>>> import numpy as np
>>> import numpy.linalg as la
>>> np.set_printoptions(suppress=True, linewidth=140)
>>> rnd = lambda a: np.round(a, 2) + 0
>>> data = np.array([[-2.0, 0.0, 0.0, -3.0, 0.0, -3.0, -3.0, -3.0],
...     [0.0, -2.0, -3.0, 0.0, -3.0, 0.0, 0.0, 0.0],
...     [0.0, -3.0, -2.0, 0.0, -3.0, 0.0, 0.0, 0.0],
...     [-3.0, 0.0, 0.0, -2.0, 0.0, -3.0, -3.0, -3.0],
...     [0.0, -3.0, -3.0, 0.0, -2.0, 0.0, 0.0, 0.0],
...     [-3.0, 0.0, 0.0, -3.0, 0.0, -2.0, -3.0, -3.0],
...     [-3.0, 0.0, 0.0, -3.0, 0.0, -3.0, -2.0, -3.0],
...     [-3.0, 0.0, 0.0, -3.0, 0.0, -3.0, -3.0, -2.0]])
>>> ev, vecs = la.eigh(data)
>>> vec = np.array([0, 5, 2, 0, 3, 1, 4, 0])
>>> rnd(vecs * np.maximum(ev, 0) @ vecs.T)
array([[ 0.8 ,  0.  ,  0.  , -0.2 ,  0.  , -0.2 , -0.2 , -0.2 ],
       [ 0.  ,  0.67, -0.33,  0.  , -0.33,  0.  ,  0.  ,  0.  ],
       [ 0.  , -0.33,  0.67,  0.  , -0.33,  0.  ,  0.  ,  0.  ],
       [-0.2 ,  0.  ,  0.  ,  0.8 ,  0.  , -0.2 , -0.2 , -0.2 ],
       [ 0.  , -0.33, -0.33,  0.  ,  0.67,  0.  ,  0.  ,  0.  ],
       [-0.2 ,  0.  ,  0.  , -0.2 ,  0.  ,  0.8 , -0.2 , -0.2 ],
       [-0.2 ,  0.  ,  0.  , -0.2 ,  0.  , -0.2 ,  0.8 , -0.2 ],
       [-0.2 ,  0.  ,  0.  , -0.2 ,  0.  , -0.2 , -0.2 ,  0.8 ]])
>>> rnd(la.eigvalsh(data[1:, 1:]))
array([-11.,  -8.,   1.,   1.,   1.,   1.,   1.])
>>> rnd(vecs * np.abs(ev) @ vecs.T)
array([[3.6 , 0.  , 0.  , 2.6 , 0.  , 2.6 , 2.6 , 2.6 ],
       [0.  , 3.33, 2.33, 0.  , 2.33, 0.  , 0.  , 0.  ],
       [0.  , 2.33, 3.33, 0.  , 2.33, 0.  , 0.  , 0.  ],
       [2.6 , 0.  , 0.  , 3.6 , 0.  , 2.6 , 2.6 , 2.6 ],
       [0.  , 2.33, 2.33, 0.  , 3.33, 0.  , 0.  , 0.  ],
       [2.6 , 0.  , 0.  , 2.6 , 0.  , 3.6 , 2.6 , 2.6 ],
       [2.6 , 0.  , 0.  , 2.6 , 0.  , 2.6 , 3.6 , 2.6 ],
       [2.6 , 0.  , 0.  , 2.6 , 0.  , 2.6 , 2.6 , 3.6 ]])
>>> B = data / la.norm(data, axis=1, keepdims=True)
>>> G = B @ B.T
>>> rnd(G[6])
array([0.98, 0.  , 0.  , 0.98, 0.  , 0.98, 1.  , 0.98])
>>> (G - 2 * np.eye(8)).round(6).argmax(axis=1)
array([3, 2, 1, 0, 1, 0, 0, 0])
>>> rnd(G)
array([[1.  , 0.  , 0.  , 0.98, 0.  , 0.98, 0.98, 0.98],
       [0.  , 1.  , 0.95, 0.  , 0.95, 0.  , 0.  , 0.  ],
       [0.  , 0.95, 1.  , 0.  , 0.95, 0.  , 0.  , 0.  ],
       [0.98, 0.  , 0.  , 1.  , 0.  , 0.98, 0.98, 0.98],
       [0.  , 0.95, 0.95, 0.  , 1.  , 0.  , 0.  , 0.  ],
       [0.98, 0.  , 0.  , 0.98, 0.  , 1.  , 0.98, 0.98],
       [0.98, 0.  , 0.  , 0.98, 0.  , 0.98, 1.  , 0.98],
       [0.98, 0.  , 0.  , 0.98, 0.  , 0.98, 0.98, 1.  ]])
>>> np.argwhere(np.triu(np.abs(G) > 0.95, 1))
array([[0, 3],
       [0, 5],
       [0, 6],
       [0, 7],
       [1, 2],
       [1, 4],
       [2, 4],
       [3, 5],
       [3, 6],
       [3, 7],
       [5, 6],
       [5, 7],
       [6, 7]])
>>> vec = np.array([-3, 0, -3, 3, 0, 2, -3, 2])
>>> rhs = data @ vec
>>> b, lr = np.zeros(8), 1 / la.norm(data, 2) ** 2
>>> for i in range(60):
...     b -= lr * data.T @ (data @ b - rhs)
...     if i % 10 == 0: print(i, round(la.norm(data @ b - rhs), 2))
... 
0 11.29
10 6.04
20 5.74
30 5.45
40 5.18
50 4.92
>>> rnd(b)
array([-0.65, -0.74, -1.53,  0.94, -0.74,  0.68, -0.65,  0.68])
>>> rnd(la.cond(data))
np.float64(14.0)
>>> blk = np.stack([data, -3 * data, data[::-1]])
>>> (blk @ data.T).shape
(3, 8, 8)
>>> la.matrix_rank(blk)
array([8, 8, 8])
>>> rnd(la.norm(blk, axis=(1, 2)))
array([16.31, 48.93, 16.31])
>>> rnd(la.det(blk))
array([   112., 734832.,    112.])
>>> blk.shape
(3, 8, 8)
>>> feats = np.load("sample13.npy")
>>> feats
array([[ 40,  -2,   1,   1,  -1,   1,  -2,   2,   2,  -1],
       [  2,  -1,  -2,   2,   2,   1,   2,  -2,  -1,   0],
       [ -2,   0,  48,   0,  -2,   2,  -1,   2,  -1,   1],
       [  0,  -2,   0, -19,   2,   0,   0,   2,   2,   1],
       [  0,   1,   2,   0,  20,  -1,   1,   0,  -2,  -2],
       [  1,   0,   1,  -2,   1,  52,   1,  -2,  -1,   0],
       [ -2,   0,  -2,   2,   1,  -1, -10,   2,   0,   1],
       [ -1,  -2,   1,   2,   1,   2,  -2,  29,   1,  -2],
       [  2,  -2,   1,   1,   2,  -1,   0,   0,  -8,   2],
       [  1,  -1,   0,   2,   2,   1,  -2,   2,   1,  52]])
>>> B = la.inv(feats)
>>> rnd(feats @ B)
array([[1., 0., 0., 0., 0., 0., 0., 0., 0., 0.],
       [0., 1., 0., 0., 0., 0., 0., 0., 0., 0.],
       [0., 0., 1., 0., 0., 0., 0., 0., 0., 0.],
       [0., 0., 0., 1., 0., 0., 0., 0., 0., 0.],
       [0., 0., 0., 0., 1., 0., 0., 0., 0., 0.],
       [0., 0., 0., 0., 0., 1., 0., 0., 0., 0.],
       [0., 0., 0., 0., 0., 0., 1., 0., 0., 0.],
       [0., 0., 0., 0., 0., 0., 0., 1., 0., 0.],
       [0., 0., 0., 0., 0., 0., 0., 0., 1., 0.],
       [0., 0., 0., 0., 0., 0., 0., 0., 0., 1.]])
>>> rnd(la.cond(feats))
np.float64(46.96)
>>> (np.abs(B) > 1e-9).astype(int)
array([[1, 1, 1, 1, 1, 1, 1, 1, 1, 1],
       [1, 1, 1, 1, 1, 1, 1, 1, 1, 1],
       [1, 1, 1, 1, 1, 1, 1, 1, 1, 1],
       [1, 1, 1, 1, 1, 1, 1, 1, 1, 1],
       [1, 1, 1, 1, 1, 1, 1, 1, 1, 1],
       [1, 1, 1, 1, 1, 1, 1, 1, 1, 1],
       [1, 1, 1, 1, 1, 1, 1, 1, 1, 1],
       [1, 1, 1, 1, 1, 1, 1, 1, 1, 1],
       [1, 1, 1, 1, 1, 1, 1, 1, 1, 1],
       [1, 1, 1, 1, 1, 1, 1, 1, 1, 1]])
>>> M = np.array([[0, 1, 0, 2], [2, 0, 1, 0], [0, 2, 0, 1], [1, 0, 2, 0]])
>>> M
array([[0, 1, 0, 2],
       [2, 0, 1, 0],
       [0, 2, 0, 1],
       [1, 0, 2, 0]])
>>> f = np.array([-2, 3, -1])
>>> np.convolve(M[1], f)
array([-4,  6, -4,  3, -1,  0])
>>> np.cross(M[1, :3], M[2, :3])
array([-2,  0,  4])
>>> B = np.array([[3, 3], [3, 1]])
>>> Z = np.kron(B, M)
>>> rnd(la.norm(Z, 2)), rnd(la.norm(B, 2) * la.norm(M, 2))
(np.float64(15.49), np.float64(15.49))
>>> Z
array([[0, 3, 0, 6, 0, 3, 0, 6],
       [6, 0, 3, 0, 6, 0, 3, 0],
       [0, 6, 0, 3, 0, 6, 0, 3],
       [3, 0, 6, 0, 3, 0, 6, 0],
       [0, 3, 0, 6, 0, 1, 0, 2],
       [6, 0, 3, 0, 2, 0, 1, 0],
       [0, 6, 0, 3, 0, 2, 0, 1],
       [3, 0, 6, 0, 1, 0, 2, 0]])
>>> B = Z / np.sqrt((Z ** 2).mean(axis=1, keepdims=True))
>>> rnd(la.norm(B, axis=1))
array([2.83, 2.83, 2.83, 2.83, 2.83, 2.83, 2.83, 2.83])
>>> Z - Z.mean(axis=1, keepdims=True)
array([[-2.25,  0.75, -2.25,  3.75, -2.25,  0.75, -2.25,  3.75],
       [ 3.75, -2.25,  0.75, -2.25,  3.75, -2.25,  0.75, -2.25],
       [-2.25,  3.75, -2.25,  0.75, -2.25,  3.75, -2.25,  0.75],
       [ 0.75, -2.25,  3.75, -2.25,  0.75, -2.25,  3.75, -2.25],
       [-1.5 ,  1.5 , -1.5 ,  4.5 , -1.5 , -0.5 , -1.5 ,  0.5 ],
       [ 4.5 , -1.5 ,  1.5 , -1.5 ,  0.5 , -1.5 , -0.5 , -1.5 ],
       [-1.5 ,  4.5 , -1.5 ,  1.5 , -1.5 ,  0.5 , -1.5 , -0.5 ],
       [ 1.5 , -1.5 ,  4.5 , -1.5 , -0.5 , -1.5 ,  0.5 , -1.5 ]])
>>> la.matrix_rank(B) == la.matrix_rank(Z)
np.True_
>>> B[4]
array([0. , 1.2, 0. , 2.4, 0. , 0.4, 0. , 0.8])
>>> w1 = np.array([[3, 1, 3, -3, -2, 3],
...     [-3, 3, -2, -3, 1, 0],
...     [0, 2, -2, 2, -2, -1],
...     [1, -2, 2, -3, 1, 3]])
>>> b = np.array([-2, -2, -2, 0, 1, 0])
>>> hid = np.maximum(M @ w1 + b, 0)
>>> (hid > 0).astype(int)
array([[0, 0, 0, 0, 1, 1],
       [1, 1, 1, 0, 0, 1],
       [0, 1, 0, 0, 1, 1],
       [1, 1, 0, 1, 0, 1]])
>>> hid
array([[0, 0, 0, 0, 4, 6],
       [4, 2, 2, 0, 0, 5],
       [0, 2, 0, 0, 4, 3],
       [1, 3, 0, 1, 0, 1]])
>>> Z = np.array([[-2, 1, 1],
...     [-1, 0, 0],
...     [0, 1, 0],
...     [0, 2, 2],
...     [-1, -1, 1],
...     [-1, -2, 0]])
>>> hid @ Z
array([[-10, -16,   4],
       [-15,  -4,   4],
       [ -9, -10,   4],
       [ -6,   1,   3]])
>>> rng = np.random.default_rng(57470)
>>> labels = rng.permutation(4)
>>> labels
array([1, 3, 0, 2])
>>> B = M[labels][:, labels]
>>> np.allclose(B, M)
False
>>> np.diag(B)
array([0, 0, 0, 0])
>>> np.trace(B)
np.int64(0)
>>> rnd(np.sort(np.abs(la.eigvals(B))))
array([1., 1., 3., 3.])
>>> F = np.array([[0.0, 1.5, 0.0, 0.0, 0.8, 0.8, -1.3, 1.6, -1.3],
...     [1.2, -0.2, 0.6, -1.7, 0.0, 0.1, 0.0, 0.5, 1.2],
...     [-0.9, 2.8, -1.6, 0.4, -0.5, 1.5, -0.7, 0.3, -0.2],
...     [0.2, -0.5, -0.9, 0.1, 0.1, 0.3, -1.5, 1.3, -0.9],
...     [1.6, -1.7, 1.0, -1.1, 1.8, 1.8, 2.1, 0.2, -1.9]])
>>> F[1] = F[2] + 0.02 * rng.normal(size=9)
>>> rnd(F)
array([[ 0.  ,  1.5 ,  0.  ,  0.  ,  0.8 ,  0.8 , -1.3 ,  1.6 , -1.3 ],
       [-0.87,  2.78, -1.58,  0.42, -0.46,  1.5 , -0.7 ,  0.29, -0.18],
       [-0.9 ,  2.8 , -1.6 ,  0.4 , -0.5 ,  1.5 , -0.7 ,  0.3 , -0.2 ],
       [ 0.2 , -0.5 , -0.9 ,  0.1 ,  0.1 ,  0.3 , -1.5 ,  1.3 , -0.9 ],
       [ 1.6 , -1.7 ,  1.  , -1.1 ,  1.8 ,  1.8 ,  2.1 ,  0.2 , -1.9 ]])
>>> def softmax(z):
...     e = np.exp(z - z.max(axis=-1, keepdims=True))
...     return e / e.sum(axis=-1, keepdims=True)
... 
>>> rnd(softmax(F).sum(axis=1))
array([1., 1., 1., 1., 1.])
>>> rnd(softmax(F[3]))
array([0.12, 0.06, 0.04, 0.11, 0.11, 0.13, 0.02, 0.36, 0.04])
>>> rnd(softmax(10 * F[3]))
array([0., 0., 0., 0., 0., 0., 0., 1., 0.])
>>> rnd(softmax(F[3] + 5))
array([0.12, 0.06, 0.04, 0.11, 0.11, 0.13, 0.02, 0.36, 0.04])
>>> att = F @ F.T / np.sqrt(9)
>>> rnd(softmax(att))
array([[0.49, 0.19, 0.19, 0.1 , 0.02],
       [0.04, 0.47, 0.49, 0.01, 0.  ],
       [0.04, 0.47, 0.49, 0.01, 0.  ],
       [0.29, 0.11, 0.11, 0.43, 0.05],
       [0.  , 0.  , 0.  , 0.  , 1.  ]])
>>> G = F.T @ F
>>> rnd(la.svd(F, compute_uv=False) ** 2)
array([38.75, 18.33,  7.46,  1.78,  0.  ])
>>> np.allclose(G, G.T)
True
>>> B = F / la.norm(F, axis=1, keepdims=True)
>>> G = B @ B.T
>>> (np.abs(G) > 0.9).astype(int)
array([[1, 0, 0, 0, 0],
       [0, 1, 1, 0, 0],
       [0, 1, 1, 0, 0],
       [0, 0, 0, 1, 0],
       [0, 0, 0, 0, 1]])
>>> rnd(G)
array([[ 1.  ,  0.57,  0.57,  0.63,  0.03],
       [ 0.57,  1.  ,  1.  ,  0.2 , -0.41],
       [ 0.57,  1.  ,  1.  ,  0.21, -0.42],
       [ 0.63,  0.2 ,  0.21,  1.  , -0.03],
       [ 0.03, -0.41, -0.42, -0.03,  1.  ]])
>>> rnd(np.degrees(np.arccos(np.clip(G[1, 0], -1, 1))))
np.float64(55.3)
>>> rnd(G[1])
array([ 0.57,  1.  ,  1.  ,  0.2 , -0.41])
>>> X = np.load("w.npy")
>>> X
array([[ 7.99,  8.01,  0.52,  9.24,  2.13],
       [ 7.71,  7.73, -0.09,  9.05,  1.63],
       [ 7.88,  7.89,  0.05,  8.66,  1.48],
       [ 8.25,  8.9 , -0.06,  8.98,  1.87],
       [ 7.57,  8.44,  0.15,  9.09,  2.16],
       [ 8.24,  7.97, -0.27,  9.17,  1.94],
       [ 7.63,  7.8 ,  0.38,  8.81,  2.02],
       [ 7.78,  7.47, -0.02,  8.84,  2.56],
       [ 8.38,  7.72,  0.03,  9.56,  1.51],
       [ 8.12,  8.06,  0.32,  9.04,  2.39],
       [ 7.93,  8.33, -0.37,  8.66,  1.67],
       [ 9.16,  9.49,  9.34,  4.8 ,  0.09],
       [ 9.15,  8.67,  8.8 ,  5.12,  1.48],
       [ 8.69,  9.07,  9.28,  5.31,  1.08],
       [ 8.85,  8.45,  8.95,  5.36,  0.66],
       [ 9.29,  9.14,  9.23,  5.49,  0.66],
       [ 8.4 ,  8.65,  8.91,  4.76,  0.56],
       [ 9.03,  9.63,  9.09,  4.86,  1.34],
       [ 8.88,  8.86,  8.65,  4.43,  0.73],
       [ 9.03,  9.03,  9.26,  5.37,  0.93],
       [ 9.  ,  8.59,  8.75,  5.11,  0.87],
       [ 8.91,  8.43,  9.11,  4.88,  0.78],
       [ 2.9 ,  1.28,  3.8 ,  4.65,  3.08],
       [ 2.66,  1.32,  3.06,  3.66,  2.8 ],
       [ 3.17,  0.8 ,  3.45,  3.81,  2.74],
       [ 2.73,  0.8 ,  2.99,  3.88,  3.41],
       [ 3.17,  1.01,  2.83,  3.68,  2.82],
       [ 2.85,  0.78,  3.28,  3.6 ,  2.96],
       [ 2.73,  0.43,  2.52,  4.36,  3.5 ],
       [ 3.38,  0.52,  2.46,  3.69,  2.74],
       [ 2.93,  0.86,  3.32,  4.06,  2.71],
       [ 2.54,  0.9 ,  2.79,  3.81,  3.34],
       [ 2.68,  1.24,  2.53,  3.82,  3.44]])
>>> G = np.cov(X, rowvar=False)
>>> rnd(np.polyfit(X[:, 1], X[:, 4], 1))
array([-0.23,  3.3 ])
>>> rnd(la.eigvalsh(G)[::-1])
array([24.97, 15.9 ,  0.13,  0.11,  0.06])
>>> rnd(np.corrcoef(X.T))
array([[ 1.  ,  0.99,  0.34,  0.55, -0.88],
       [ 0.99,  1.  ,  0.29,  0.59, -0.85],
       [ 0.34,  0.29,  1.  , -0.58, -0.62],
       [ 0.55,  0.59, -0.58,  1.  , -0.19],
       [-0.88, -0.85, -0.62, -0.19,  1.  ]])
>>> np.argsort(-X.std(axis=0).round(6), kind="stable")
array([2, 1, 0, 3, 4])
>>> Q, r_ = la.qr(X)
>>> rnd(abs(r_[0, 0])), rnd(la.norm(X[:, 0]))
(np.float64(40.86), np.float64(40.86))
>>> np.trace(Q @ Q.T)
np.float64(5.0)
>>> np.allclose(r_.T @ r_, X.T @ X)
True
>>> rnd(np.abs(np.diag(r_)))
array([40.86,  6.81, 19.8 ,  4.08,  2.4 ])
>>> rnd(r_)
array([[-40.86, -39.36, -24.21, -34.49,  -8.52],
       [  0.  ,  -6.81,   4.65,   4.18,   7.61],
       [  0.  ,   0.  ,  19.8 , -10.97,  -2.88],
       [  0.  ,   0.  ,   0.  ,  -4.08,  -3.24],
       [  0.  ,   0.  ,   0.  ,   0.  ,  -2.4 ]])
>>> Q.shape, r_.shape
((33, 5), (5, 5))
>>> Xs = (X - X.mean(axis=0)) / X.std(axis=0)
>>> rnd(Xs.std(axis=0))
array([1., 1., 1., 1., 1.])
>>> np.argwhere(np.abs(Xs) > 2)
array([], shape=(0, 2), dtype=int64)
>>> b = la.lstsq(np.delete(Xs, 2, axis=1), Xs[:, 2])[0]
>>> rnd(1 - np.var(Xs[:, 2] - np.delete(Xs, 2, axis=1) @ b))
np.float64(0.96)
